$ python -q
>>> import numpy as np
>>> from numpy import linalg as LA
>>> np.set_printoptions(precision=1, suppress=True, linewidth=100, sign=" ")
>>> W0 = np.loadtxt("mat.csv", delimiter=",")
>>> W0.round(1) + 0
array([[ 1. , -0.1, -0.1, -0.1,  0. ,  0.1,  0. ,  0. ,  0. ,  0. ,  0. ],
       [-0.1,  0.9, -0.2, -0.2,  0. ,  0.2,  0.1,  0. ,  0. ,  0. ,  0.1],
       [-0.1, -0.2,  0.5, -0.1,  0. ,  0.1,  0.2, -0.3,  0.1,  0.1,  0.2],
       [-0.1, -0.2, -0.1,  0.7, -0.1,  0.3,  0. ,  0.2,  0. ,  0. ,  0.1],
       [ 0. ,  0. ,  0. , -0.1,  1. ,  0.1,  0. ,  0.1,  0. ,  0. ,  0. ],
       [ 0.1,  0.2,  0.1,  0.3,  0.1,  0.7,  0. , -0.2,  0. ,  0. , -0.1],
       [ 0. ,  0.1,  0.2,  0. ,  0. ,  0. ,  0.9,  0.1,  0. ,  0. , -0.1],
       [ 0. ,  0. , -0.3,  0.2,  0.1, -0.2,  0.1,  0.5,  0.1,  0.1,  0.1],
       [ 0. ,  0. ,  0.1,  0. ,  0. ,  0. ,  0. ,  0.1,  1. ,  0. ,  0. ],
       [ 0. ,  0. ,  0.1,  0. ,  0. ,  0. ,  0. ,  0.1,  0. ,  1. ,  0. ],
       [ 0. ,  0.1,  0.2,  0.1,  0. , -0.1, -0.1,  0.1,  0. ,  0. ,  0.9]])
>>> # equal to its transpose
>>> vals, V = LA.eigh(W0)
>>> np.round(LA.svd(W0, compute_uv=False), 1) + 0
array([ 1.,  1.,  1.,  1.,  1.,  1.,  1.,  1.,  1.,  0.,  0.])
>>> round(float(vals.sum()), 1), round(np.trace(W0), 1)
(9.0, np.float64(9.0))
>>> np.round(V @ np.diag(vals) @ V.T, 1) + 0
array([[ 1. , -0.1, -0.1, -0.1,  0. ,  0.1,  0. ,  0. ,  0. ,  0. ,  0. ],
       [-0.1,  0.9, -0.2, -0.2,  0. ,  0.2,  0.1,  0. ,  0. ,  0. ,  0.1],
       [-0.1, -0.2,  0.5, -0.1,  0. ,  0.1,  0.2, -0.3,  0.1,  0.1,  0.2],
       [-0.1, -0.2, -0.1,  0.7, -0.1,  0.3,  0. ,  0.2,  0. ,  0. ,  0.1],
       [ 0. ,  0. ,  0. , -0.1,  1. ,  0.1,  0. ,  0.1,  0. ,  0. ,  0. ],
       [ 0.1,  0.2,  0.1,  0.3,  0.1,  0.7,  0. , -0.2,  0. ,  0. , -0.1],
       [ 0. ,  0.1,  0.2,  0. ,  0. ,  0. ,  0.9,  0.1,  0. ,  0. , -0.1],
       [ 0. ,  0. , -0.3,  0.2,  0.1, -0.2,  0.1,  0.5,  0.1,  0.1,  0.1],
       [ 0. ,  0. ,  0.1,  0. ,  0. ,  0. ,  0. ,  0.1,  1. ,  0. ,  0. ],
       [ 0. ,  0. ,  0.1,  0. ,  0. ,  0. ,  0. ,  0.1,  0. ,  1. ,  0. ],
       [ 0. ,  0.1,  0.2,  0.1,  0. , -0.1, -0.1,  0.1,  0. ,  0. ,  0.9]])
>>> vals.round(1) + 0
array([ 0.,  0.,  1.,  1.,  1.,  1.,  1.,  1.,  1.,  1.,  1.])
